>>> import numpy as np
>>> from numpy import linalg as LA
>>> np.set_printoptions(precision=2, suppress=True, linewidth=120, legacy="1.25")
>>> def rd(a):
...     return np.round(a, 2) + 0
... 
>>> mat = np.load("arr.npy")
>>> print(mat)
[[0 0 0 1 0 0 0 0]
 [0 0 0 0 0 0 1 0]
 [0 0 0 0 0 0 0 1]
 [0 0 0 0 0 1 0 0]
 [0 0 1 0 0 0 0 0]
 [1 0 0 0 0 0 0 0]
 [0 0 0 0 1 0 0 0]
 [0 1 0 0 0 0 0 0]]
>>> B = LA.inv(mat)
>>> (np.abs(B) > 1e-9).astype(int)
array([[0, 0, 0, 0, 0, 1, 0, 0],
       [0, 0, 0, 0, 0, 0, 0, 1],
       [0, 0, 0, 0, 1, 0, 0, 0],
       [1, 0, 0, 0, 0, 0, 0, 0],
       [0, 0, 0, 0, 0, 0, 1, 0],
       [0, 0, 0, 1, 0, 0, 0, 0],
       [0, 1, 0, 0, 0, 0, 0, 0],
       [0, 0, 1, 0, 0, 0, 0, 0]])
>>> rd(LA.slogdet(mat)[0])
1.0
>>> rd(LA.inv(B))
array([[0., 0., 0., 1., 0., 0., 0., 0.],
       [0., 0., 0., 0., 0., 0., 1., 0.],
       [0., 0., 0., 0., 0., 0., 0., 1.],
       [0., 0., 0., 0., 0., 1., 0., 0.],
       [0., 0., 1., 0., 0., 0., 0., 0.],
       [1., 0., 0., 0., 0., 0., 0., 0.],
       [0., 0., 0., 0., 1., 0., 0., 0.],
       [0., 1., 0., 0., 0., 0., 0., 0.]])
>>> mat @ B
array([[1., 0., 0., 0., 0., 0., 0., 0.],
       [0., 1., 0., 0., 0., 0., 0., 0.],
       [0., 0., 1., 0., 0., 0., 0., 0.],
       [0., 0., 0., 1., 0., 0., 0., 0.],
       [0., 0., 0., 0., 1., 0., 0., 0.],
       [0., 0., 0., 0., 0., 1., 0., 0.],
       [0., 0., 0., 0., 0., 0., 1., 0.],
       [0., 0., 0., 0., 0., 0., 0., 1.]])
>>> vec = np.array([9, 8, 2, 3, 4, 4, 6, 7])
>>> rhs = mat @ vec
>>> c, lr = np.zeros(8), 1 / LA.norm(mat, 2) ** 2
>>> for i in range(60):
...     c -= lr * mat.T @ (mat @ c - rhs)
...     if i % 10 == 0: print(i, round(LA.norm(mat @ c - rhs), 2))
... 
0 0.0
10 0.0
20 0.0
30 0.0
40 0.0
50 0.0
>>> c
array([9., 8., 2., 3., 4., 4., 6., 7.])
>>> rng = np.random.default_rng(472443)
>>> B = mat + rng.integers(-2, 3, (8, 1)) @ rng.integers(-2, 3, (1, 8))
>>> B
array([[ 0,  0,  0,  1,  0,  0,  0,  0],
       [ 0,  0,  0,  0,  0,  0,  1,  0],
       [ 2,  0, -2, -2,  2,  2,  4, -1],
       [ 2,  0, -2, -2,  2,  3,  4, -2],
       [ 0,  0,  1,  0,  0,  0,  0,  0],
       [ 3,  0, -2, -2,  2,  2,  4, -2],
       [ 0,  0,  0,  0,  1,  0,  0,  0],
       [-2,  1,  2,  2, -2, -2, -4,  2]])
>>> print(np.abs(B - mat).sum(axis=1))
[ 0  0 16 16  0 16  0 16]
>>> rd(LA.svd(B - mat, compute_uv=False))
array([12.65,  0.  ,  0.  ,  0.  ,  0.  ,  0.  ,  0.  ,  0.  ])
>>> (LA.matrix_power((mat != 0) + (mat.T != 0) + np.eye(8), 8) > 0).astype(int)
array([[1, 0, 0, 1, 0, 1, 0, 0],
       [0, 1, 1, 0, 1, 0, 1, 1],
       [0, 1, 1, 0, 1, 0, 1, 1],
       [1, 0, 0, 1, 0, 1, 0, 0],
       [0, 1, 1, 0, 1, 0, 1, 1],
       [1, 0, 0, 1, 0, 1, 0, 0],
       [0, 1, 1, 0, 1, 0, 1, 1],
       [0, 1, 1, 0, 1, 0, 1, 1]])
>>> rd(LA.det(mat))
1.0
>>> (mat != 0).astype(int)
array([[0, 0, 0, 1, 0, 0, 0, 0],
       [0, 0, 0, 0, 0, 0, 1, 0],
       [0, 0, 0, 0, 0, 0, 0, 1],
       [0, 0, 0, 0, 0, 1, 0, 0],
       [0, 0, 1, 0, 0, 0, 0, 0],
       [1, 0, 0, 0, 0, 0, 0, 0],
       [0, 0, 0, 0, 1, 0, 0, 0],
       [0, 1, 0, 0, 0, 0, 0, 0]])
>>> t = np.radians(120)
>>> r_ = np.eye(8)
>>> r_[3, 3] = r_[1, 1] = np.cos(t)
>>> r_[3, 1], r_[1, 3] = -np.sin(t), np.sin(t)
>>> rd(r_)
array([[ 1.  ,  0.  ,  0.  ,  0.  ,  0.  ,  0.  ,  0.  ,  0.  ],
       [ 0.  , -0.5 ,  0.  ,  0.87,  0.  ,  0.  ,  0.  ,  0.  ],
       [ 0.  ,  0.  ,  1.  ,  0.  ,  0.  ,  0.  ,  0.  ,  0.  ],
       [ 0.  , -0.87,  0.  , -0.5 ,  0.  ,  0.  ,  0.  ,  0.  ],
       [ 0.  ,  0.  ,  0.  ,  0.  ,  1.  ,  0.  ,  0.  ,  0.  ],
       [ 0.  ,  0.  ,  0.  ,  0.  ,  0.  ,  1.  ,  0.  ,  0.  ],
       [ 0.  ,  0.  ,  0.  ,  0.  ,  0.  ,  0.  ,  1.  ,  0.  ],
       [ 0.  ,  0.  ,  0.  ,  0.  ,  0.  ,  0.  ,  0.  ,  1.  ]])
>>> B = mat @ r_.T
>>> print(np.allclose(mat @ mat.T, B @ B.T))
True
>>> rd(LA.svd(mat, compute_uv=False)), rd(LA.svd(B, compute_uv=False))
(array([1., 1., 1., 1., 1., 1., 1., 1.]), array([1., 1., 1., 1., 1., 1., 1., 1.]))
>>> rd(np.abs(B - mat).max(axis=0))
array([0. , 1.5, 0. , 1.5, 0. , 0. , 0. , 0. ])
>>> rd(LA.det(r_)), np.trace(r_)
(1.0, 5.0)
>>> K = np.eye(3, dtype=int)[rng.permutation(3)] * np.array([1, 0, 5])
>>> K
array([[0, 0, 0],
       [0, 0, 5],
       [1, 0, 0]])
>>> B = np.array([[0, -3, 4], [-4, -5, 1]])
>>> cent = np.kron(B, K)
>>> rd(LA.norm(cent, 2)), rd(LA.norm(B, 2) * LA.norm(K, 2))
(36.85, 36.85)
>>> hat = np.triu(np.array([[-2, 0, -1], [-1, -1, -2], [1, -2, -1]]), 1) + np.eye(3)
>>> B = hat @ K @ LA.inv(hat)
>>> np.trace(B), np.trace(K)
(0.0, 0)
>>> print(rd(LA.det(B)))
0.0
>>> np.argsort(-LA.norm(K, axis=0).round(6), kind="stable")[:3]
array([2, 0, 1])
>>> rd(LA.pinv(mat))
array([[0., 0., 0., 0., 0., 1., 0., 0.],
       [0., 0., 0., 0., 0., 0., 0., 1.],
       [0., 0., 0., 0., 1., 0., 0., 0.],
       [1., 0., 0., 0., 0., 0., 0., 0.],
       [0., 0., 0., 0., 0., 0., 1., 0.],
       [0., 0., 0., 1., 0., 0., 0., 0.],
       [0., 1., 0., 0., 0., 0., 0., 0.],
       [0., 0., 1., 0., 0., 0., 0., 0.]])
>>> mat @ mat.T
array([[1, 0, 0, 0, 0, 0, 0, 0],
       [0, 1, 0, 0, 0, 0, 0, 0],
       [0, 0, 1, 0, 0, 0, 0, 0],
       [0, 0, 0, 1, 0, 0, 0, 0],
       [0, 0, 0, 0, 1, 0, 0, 0],
       [0, 0, 0, 0, 0, 1, 0, 0],
       [0, 0, 0, 0, 0, 0, 1, 0],
       [0, 0, 0, 0, 0, 0, 0, 1]])
>>> B = np.array([[8, 4, 1], [6, 5, 4], [9, 9, 2]])
>>> B.T @ K.T
array([[ 0, 45,  8],
       [ 0, 45,  4],
       [ 0, 10,  1]])
>>> K @ B
array([[ 0,  0,  0],
       [45, 45, 10],
       [ 8,  4,  1]])
>>> np.vstack([K, B.T]).shape
(6, 3)
>>> print(LA.matrix_rank(np.vstack([K, B.T])))
3
>>> np.einsum("ik,kj->ij", K, B)
array([[ 0,  0,  0],
       [45, 45, 10],
       [ 8,  4,  1]])
>>> LA.matrix_rank(K @ B)
2
>>> J = np.eye(6, dtype=int)[rng.permutation(6)]
>>> J
array([[0, 0, 0, 0, 0, 1],
       [0, 1, 0, 0, 0, 0],
       [0, 0, 1, 0, 0, 0],
       [0, 0, 0, 1, 0, 0],
       [1, 0, 0, 0, 0, 0],
       [0, 0, 0, 0, 1, 0]])
>>> LA.matrix_power(J, 2)
array([[0, 0, 0, 0, 1, 0],
       [0, 1, 0, 0, 0, 0],
       [0, 0, 1, 0, 0, 0],
       [0, 0, 0, 1, 0, 0],
       [0, 0, 0, 0, 0, 1],
       [1, 0, 0, 0, 0, 0]])
>>> J @ np.ones(6)
array([1., 1., 1., 1., 1., 1.])
>>> p = np.eye(6)[3]
>>> for _ in range(4):
...     p = p @ J
...     print(p.round(2))
... 
[0. 0. 0. 1. 0. 0.]
[0. 0. 0. 1. 0. 0.]
[0. 0. 0. 1. 0. 0.]
[0. 0. 0. 1. 0. 0.]
